$ python3 -q
>>> import numpy as np
>>> import numpy.linalg as la
>>> np.set_printoptions(precision=2, suppress=True, linewidth=120, sign=" ")
>>> rd = lambda a: np.round(a, 2) + 0
>>> rng = np.random.default_rng(9958)
>>> th = rng.uniform(0, 2 * np.pi, 25)
>>> q, _ = la.qr(np.array([[-0.3, -0.4],
...     [0.4, 0.9],
...     [0.2, 0.0],
...     [-1.7, -1.4],
...     [-0.4, -0.9],
...     [-0.4, 1.1],
...     [-0.9, 0.4]]))
>>> feats = 10 * np.c_[np.cos(th), np.sin(th)] @ q.T
>>> print(rd(feats))
[[ 0.72 -2.78  0.83 -0.18  2.78 -7.1  -5.73]
 [-0.32 -0.81  1.11 -4.71  0.81 -5.92 -6.33]
 [-1.84  3.92  0.17 -6.98 -3.92  4.05  0.85]
 [ 1.31 -3.63  0.5   2.95  3.63 -6.66 -4.31]
 [-1.04  0.84  1.09 -7.18 -0.84 -3.81 -5.49]
 [-1.72  2.81  0.77 -8.51 -2.81  0.03 -2.88]
 [ 1.08 -0.95 -1.08  7.3   0.95  3.65  5.41]
 [ 1.83 -3.29 -0.6   8.34  3.29 -1.37  1.76]
 [ 0.84 -0.35 -1.12  6.55  0.35  4.53  5.86]
 [-0.93  0.57  1.11 -6.84 -0.57 -4.23 -5.71]
 [ 0.58 -2.53  0.89 -0.88  2.53 -7.07 -5.94]
 [ 1.27 -1.42 -1.03  7.79  1.42  2.86  4.94]
 [-1.23  1.34  1.04 -7.71 -1.34 -3.   -5.03]
 [ 0.43  0.58 -1.12  5.13 -0.58  5.67  6.28]
 [ 1.76 -3.98  0.01  6.12  3.98 -4.93 -1.84]
 [-1.6   3.92 -0.24 -4.84 -3.92  5.84  3.01]
 [-1.63  3.94 -0.2  -5.06 -3.94  5.71  2.83]
 [-1.64  3.95 -0.19 -5.13 -3.95  5.66  2.77]
 [ 0.47  0.49 -1.12  5.27 -0.49  5.58  6.25]
 [ 1.33 -1.61 -1.01  7.95  1.61  2.53  4.74]
 [-1.43  1.87  0.97 -8.15 -1.87 -2.04 -4.41]
 [ 0.85 -0.38 -1.11  6.59  0.38  4.49  5.84]
 [-0.45  2.3  -0.94  1.49 -2.3   7.    6.09]
 [ 1.83 -3.28 -0.61  8.36  3.28 -1.31  1.81]
 [-0.83  0.34  1.12 -6.55 -0.34 -4.54 -5.86]]
>>> r0, g = feats[23], feats[17]
>>> rd(r0 @ r0)
np.float64(100.0)
>>> pr = (r0 @ g) / (r0 @ r0) * r0
>>> rd(g - pr)
array([-0.29,  1.52, -0.64,  1.06, -1.52,  4.69,  4.11])
>>> print(rd(la.norm(r0 + g) ** 2 + la.norm(r0 - g) ** 2))
400.0
>>> rd((g - pr) @ r0)
np.float64(0.0)
>>> np.argsort(-la.norm(feats, axis=0).round(6), kind="stable")[:3]
array([ 3,  6,  5])
>>> Uu, sigma, Vt = la.svd(feats)
>>> evecs = Vt[:(sigma > 1e-8).sum()]
>>> x = feats[23] + 2 * feats[12] + rng.integers(2) * np.eye(7)[5]
>>> rd(x)
array([-0.64, -0.6 ,  1.48, -7.06,  0.6 , -6.32, -8.26])
>>> rd(la.norm(x - evecs.T @ evecs @ x))
np.float64(0.7)
>>> print(rd(evecs.T @ evecs))
[[ 0.04 -0.07 -0.01  0.15  0.07 -0.05  0.01]
 [-0.07  0.16  0.   -0.24 -0.16  0.2   0.08]
 [-0.01  0.    0.01 -0.07  0.   -0.06 -0.07]
 [ 0.15 -0.24 -0.07  0.72  0.24  0.    0.25]
 [ 0.07 -0.16  0.    0.24  0.16 -0.2  -0.08]
 [-0.05  0.2  -0.06  0.   -0.2   0.5   0.4 ]
 [ 0.01  0.08 -0.07  0.25 -0.08  0.4   0.41]]
>>> la.matrix_rank(np.vstack([feats, x]))
np.int64(3)
>>> print(rd(np.diag(evecs.T @ evecs)))
[ 0.04  0.16  0.01  0.72  0.16  0.5   0.41]
>>> G = np.cov(feats, rowvar=False)
>>> np.argwhere(np.triu(np.abs(np.corrcoef(feats.T)) > 0.8, 1))
array([[ 0,  1],
       [ 0,  3],
       [ 0,  4],
       [ 1,  4],
       [ 2,  6],
       [ 5,  6]])
>>> rd(np.corrcoef(feats.T))
array([[ 1.  , -0.9 , -0.49,  0.92,  0.9 , -0.18,  0.27],
       [-0.9 ,  1.  ,  0.07, -0.66, -1.  ,  0.58,  0.16],
       [-0.49,  0.07,  1.  , -0.79, -0.07, -0.77, -0.97],
       [ 0.92, -0.66, -0.79,  1.  ,  0.66,  0.23,  0.63],
       [ 0.9 , -1.  , -0.07,  0.66,  1.  , -0.58, -0.16],
       [-0.18,  0.58, -0.77,  0.23, -0.58,  1.  ,  0.9 ],
       [ 0.27,  0.16, -0.97,  0.63, -0.16,  0.9 ,  1.  ]])
>>> G.shape
(7, 7)
>>> rd(feats.std(axis=0))
array([ 1.26,  2.48,  0.88,  6.3 ,  2.48,  4.77,  4.78])
>>> np.unique(feats.round(6), axis=0).shape
(25, 7)
>>> np.allclose(feats[:-1].T @ la.lstsq(feats[:-1].T, feats[-1])[0], feats[-1])
True
>>> rd(np.trace(la.pinv(feats) @ feats))
np.float64(2.0)
>>> np.abs(np.diag(la.qr(feats)[1])) > 1e-9
array([ True,  True, False, False, False, False, False])
>>> la.lstsq(feats[:-1].T, feats[-1])[2]
np.int32(2)
>>> M2 = np.array([[-2, 2, 1, 2],
...     [0, -1, -2, 1],
...     [2, 2, -2, 1],
...     [1, 2, -2, -1],
...     [1, 1, 2, 0],
...     [2, 1, 1, 0],
...     [1, -2, -1, 2],
...     [1, 0, -2, -2],
...     [-2, 0, -1, 1],
...     [-2, 1, 0, -2],
...     [-1, 1, 2, -2],
...     [1, 0, -2, -2],
...     [-2, -1, -2, 1],
...     [2, 0, -2, -1]])
>>> C = np.array([[0, 5, 5, 8, 3, 0, 4, 7, 8, 1, 7, 7, 1, 9],
...     [5, 5, 2, 5, 5, 1, 7, 3, 7, 0, 8, 2, 8, 9],
...     [4, 3, 6, 0, 1, 0, 3, 0, 9, 5, 2, 0, 2, 8],
...     [5, 1, 8, 2, 5, 3, 6, 7, 6, 0, 7, 6, 0, 8]])
>>> X = M2 @ C + 0.05 * rng.normal(size=(14, 14))
>>> rd(X)
array([[ 23.99,   5.07,  16.01,  -1.92,  15.06,   7.96,  20.99,   6.  ,  19.06,   2.99,  17.96,   1.97,  15.93,
         23.97],
       [ -8.06,  -9.97,  -6.01,  -2.98,  -1.98,   2.08,  -7.07,   4.02, -19.07, -10.06,  -4.99,   3.97, -12.02,
        -17.04],
       [  7.01,  15.03,  10.01,  27.97,  18.92,   5.04,  22.11,  26.95,  18.04,  -8.02,  32.94,  24.01,  14.03,
         28.06],
       [ -3.  ,   8.  , -11.02,  15.95,   6.  ,  -0.95,   5.96,   5.93,  -2.03,  -9.  ,  12.04,   5.1 ,  12.93,
          2.97],
       [ 12.9 ,  16.06,  19.01,  12.99,   9.9 ,   1.04,  16.96,  10.  ,  33.03,  10.93,  19.05,   9.01,  13.04,
         34.06],
       [  9.07,  17.97,  18.01,  20.99,  12.07,   1.03,  17.95,  17.01,  32.04,   6.97,  23.99,  15.99,  12.  ,
         35.06],
       [ -3.99,  -5.99,  10.98,   2.08,   1.99,   3.99,  -0.94,  15.05,  -3.07,  -3.99,   3.04,  15.03, -16.98,
         -1.03],
       [-18.03,  -2.99, -22.97,   3.99,  -9.01,  -5.96, -13.93,  -7.09, -21.92,  -8.97, -10.97,  -4.95,  -3.01,
        -22.87],
       [  0.94, -12.02,  -7.99, -14.  ,  -2.01,   3.01,  -4.96,  -7.07, -19.06,  -6.96,  -8.94,  -7.99,  -3.99,
        -17.99],
       [ -5.08,  -6.93, -23.99, -15.08, -11.01,  -5.01, -12.96, -25.02, -21.02,  -1.94, -19.99, -24.15,   6.  ,
        -25.02],
       [  2.97,   3.96,  -7.06,  -7.  ,  -5.98,  -5.04,  -2.95, -17.87,   4.96,   9.08,  -8.94, -17.04,  11.01,
         -0.01],
       [-18.1 ,  -2.98, -23.01,   3.97,  -9.02,  -5.97, -13.96,  -7.  , -22.04,  -9.02, -11.01,  -5.  ,  -3.02,
        -23.1 ],
       [ -7.91, -20.01, -16.01, -19.  ,  -8.09,   2.01, -15.  ,  -9.98, -35.01, -12.09, -18.98, -10.07, -13.9 ,
        -34.99],
       [-12.99,   2.99,  -9.98,  13.94,  -1.01,  -2.96,  -3.99,   6.99,  -7.94,  -7.96,   2.85,   8.02,  -1.96,
         -5.87]])
>>> Uu, sigma, Vt = la.svd(feats)
>>> np.argmax(sigma[:-1] / (sigma[1:] + 1e-6)) + 1
np.int64(2)
>>> print(rd(sigma))
[ 39.47  30.7    0.     0.     0.     0.     0.  ]
>>> M2 = Uu[:, :2] @ np.diag(sigma[:2]) @ Vt[:2]
>>> la.matrix_rank(feats, rtol=0.05)
np.int64(2)
